$ python3 -q
>>> import numpy as np
>>> np.set_printoptions(precision=3, suppress=True, linewidth=140, legacy="1.25")
>>> def rd(a):
...     return np.round(a, 3) + 0
... 
>>> E = np.load("m.npy")
>>> E
array([[1.   , 0.2  , 0.04 , 0.008, 0.002],
       [0.2  , 1.   , 0.2  , 0.04 , 0.008],
       [0.04 , 0.2  , 1.   , 0.2  , 0.04 ],
       [0.008, 0.04 , 0.2  , 1.   , 0.2  ],
       [0.002, 0.008, 0.04 , 0.2  , 1.   ]])
>>> # symmetric
>>> r0, r1 = E[4], E[3]
>>> rd(r0 @ r0)
1.042
>>> rd(r0 @ r1)
0.408
>>> pr = (r0 @ r1) / (r0 @ r0) * r0
>>> rd(np.linalg.norm(r0 + r1) ** 2 + np.linalg.norm(r0 - r1) ** 2)
4.247
>>> rd(np.outer(r0, r1))
array([[0.   , 0.   , 0.   , 0.002, 0.   ],
       [0.   , 0.   , 0.002, 0.008, 0.002],
       [0.   , 0.002, 0.008, 0.04 , 0.008],
       [0.002, 0.008, 0.04 , 0.2  , 0.04 ],
       [0.008, 0.04 , 0.2  , 1.   , 0.2  ]])
>>> rd(r1 - pr)
array([ 0.007,  0.037,  0.184,  0.922, -0.192])
>>> vals, vecs = np.linalg.eigh(E)
>>> x = np.array([0, 3, 3, 2, 1])
>>> rd(vecs * np.sqrt(vals) @ vecs.T)
array([[0.995, 0.1  , 0.015, 0.002, 0.001],
       [0.1  , 0.99 , 0.099, 0.015, 0.002],
       [0.015, 0.099, 0.99 , 0.099, 0.015],
       [0.002, 0.015, 0.099, 0.99 , 0.1  ],
       [0.001, 0.002, 0.015, 0.1  , 0.995]])
>>> x @ E @ x
30.568
>>> arr = np.load("w.npy")
>>> arr
array([[ 2, -1,  2,  1,  2,  0,  5, -5, -2],
       [-2,  2, -1,  2,  1,  2,  0,  5, -5],
       [-5, -2,  2, -1,  2,  1,  2,  0,  5],
       [ 5, -5, -2,  2, -1,  2,  1,  2,  0],
       [ 0,  5, -5, -2,  2, -1,  2,  1,  2],
       [ 2,  0,  5, -5, -2,  2, -1,  2,  1],
       [ 1,  2,  0,  5, -5, -2,  2, -1,  2],
       [ 2,  1,  2,  0,  5, -5, -2,  2, -1],
       [-1,  2,  1,  2,  0,  5, -5, -2,  2]])
>>> rng = np.random.default_rng(315392)
>>> z = rng.permutation(9)
>>> z
array([5, 4, 0, 2, 8, 1, 7, 6, 3])
>>> B = arr[z][:, z]
>>> B
array([[ 2, -2,  2,  5,  1,  0,  2, -1, -5],
       [-1,  2,  0, -5,  2,  5,  1,  2, -2],
       [ 0,  2,  2,  2, -2, -1, -5,  5,  1],
       [ 1,  2, -5,  2,  5, -2,  0,  2, -1],
       [ 5,  0, -1,  1,  2,  2, -2, -5,  2],
       [ 2,  1, -2, -1, -5,  2,  5,  0,  2],
       [-5,  5,  2,  2, -1,  1,  2, -2,  0],
       [-2, -5,  1,  0,  2,  2, -1,  2,  5],
       [ 2, -1,  5, -2,  0, -5,  2,  1,  2]])
>>> rd(np.sort(np.abs(np.linalg.eigvals(B))))
array([ 4.   ,  6.237,  6.237,  7.423,  7.423,  9.592,  9.592, 10.583, 10.583])
>>> ang = np.radians(36)
>>> r_ = np.eye(9)
>>> r_[7, 7] = r_[0, 0] = np.cos(ang)
>>> r_[7, 0], r_[0, 7] = -np.sin(ang), np.sin(ang)
>>> rd(r_)
array([[ 0.809,  0.   ,  0.   ,  0.   ,  0.   ,  0.   ,  0.   ,  0.588,  0.   ],
       [ 0.   ,  1.   ,  0.   ,  0.   ,  0.   ,  0.   ,  0.   ,  0.   ,  0.   ],
       [ 0.   ,  0.   ,  1.   ,  0.   ,  0.   ,  0.   ,  0.   ,  0.   ,  0.   ],
       [ 0.   ,  0.   ,  0.   ,  1.   ,  0.   ,  0.   ,  0.   ,  0.   ,  0.   ],
       [ 0.   ,  0.   ,  0.   ,  0.   ,  1.   ,  0.   ,  0.   ,  0.   ,  0.   ],
       [ 0.   ,  0.   ,  0.   ,  0.   ,  0.   ,  1.   ,  0.   ,  0.   ,  0.   ],
       [ 0.   ,  0.   ,  0.   ,  0.   ,  0.   ,  0.   ,  1.   ,  0.   ,  0.   ],
       [-0.588,  0.   ,  0.   ,  0.   ,  0.   ,  0.   ,  0.   ,  0.809,  0.   ],
       [ 0.   ,  0.   ,  0.   ,  0.   ,  0.   ,  0.   ,  0.   ,  0.   ,  1.   ]])
>>> B = arr @ r_.T
>>> np.allclose(np.linalg.norm(arr, axis=1), np.linalg.norm(B, axis=1))
True
>>> rd(np.abs(B - arr).max(axis=0))
array([3.321, 0.   , 0.   , 0.   , 0.   , 0.   , 0.   , 3.321, 0.   ])
>>> np.allclose(arr @ arr.T, B @ B.T)
True
>>> rd(B)
array([[-1.321, -1.   ,  2.   ,  1.   ,  2.   ,  0.   ,  5.   , -5.221, -2.   ],
       [ 1.321,  2.   , -1.   ,  2.   ,  1.   ,  2.   ,  0.   ,  5.221, -5.   ],
       [-4.045, -2.   ,  2.   , -1.   ,  2.   ,  1.   ,  2.   ,  2.939,  5.   ],
       [ 5.221, -5.   , -2.   ,  2.   , -1.   ,  2.   ,  1.   , -1.321,  0.   ],
       [ 0.588,  5.   , -5.   , -2.   ,  2.   , -1.   ,  2.   ,  0.809,  2.   ],
       [ 2.794,  0.   ,  5.   , -5.   , -2.   ,  2.   , -1.   ,  0.442,  1.   ],
       [ 0.221,  2.   ,  0.   ,  5.   , -5.   , -2.   ,  2.   , -1.397,  2.   ],
       [ 2.794,  1.   ,  2.   ,  0.   ,  5.   , -5.   , -2.   ,  0.442, -1.   ],
       [-1.985,  2.   ,  1.   ,  2.   ,  0.   ,  5.   , -5.   , -1.03 ,  2.   ]])
>>> B = arr / np.linalg.norm(arr, axis=1, keepdims=True)
>>> C2 = B @ B.T
>>> rd(C2)
array([[ 1.   , -0.279, -0.015,  0.088, -0.176, -0.176,  0.088, -0.015, -0.279],
       [-0.279,  1.   , -0.279, -0.015,  0.088, -0.176, -0.176,  0.088, -0.015],
       [-0.015, -0.279,  1.   , -0.279, -0.015,  0.088, -0.176, -0.176,  0.088],
       [ 0.088, -0.015, -0.279,  1.   , -0.279, -0.015,  0.088, -0.176, -0.176],
       [-0.176,  0.088, -0.015, -0.279,  1.   , -0.279, -0.015,  0.088, -0.176],
       [-0.176, -0.176,  0.088, -0.015, -0.279,  1.   , -0.279, -0.015,  0.088],
       [ 0.088, -0.176, -0.176,  0.088, -0.015, -0.279,  1.   , -0.279, -0.015],
       [-0.015,  0.088, -0.176, -0.176,  0.088, -0.015, -0.279,  1.   , -0.279],
       [-0.279, -0.015,  0.088, -0.176, -0.176,  0.088, -0.015, -0.279,  1.   ]])
>>> rd(np.degrees(np.arccos(np.clip(C2[1, 8], -1, 1))))
90.843
>>> (np.abs(C2) > 0.9).astype(int)
array([[1, 0, 0, 0, 0, 0, 0, 0, 0],
       [0, 1, 0, 0, 0, 0, 0, 0, 0],
       [0, 0, 1, 0, 0, 0, 0, 0, 0],
       [0, 0, 0, 1, 0, 0, 0, 0, 0],
       [0, 0, 0, 0, 1, 0, 0, 0, 0],
       [0, 0, 0, 0, 0, 1, 0, 0, 0],
       [0, 0, 0, 0, 0, 0, 1, 0, 0],
       [0, 0, 0, 0, 0, 0, 0, 1, 0],
       [0, 0, 0, 0, 0, 0, 0, 0, 1]])
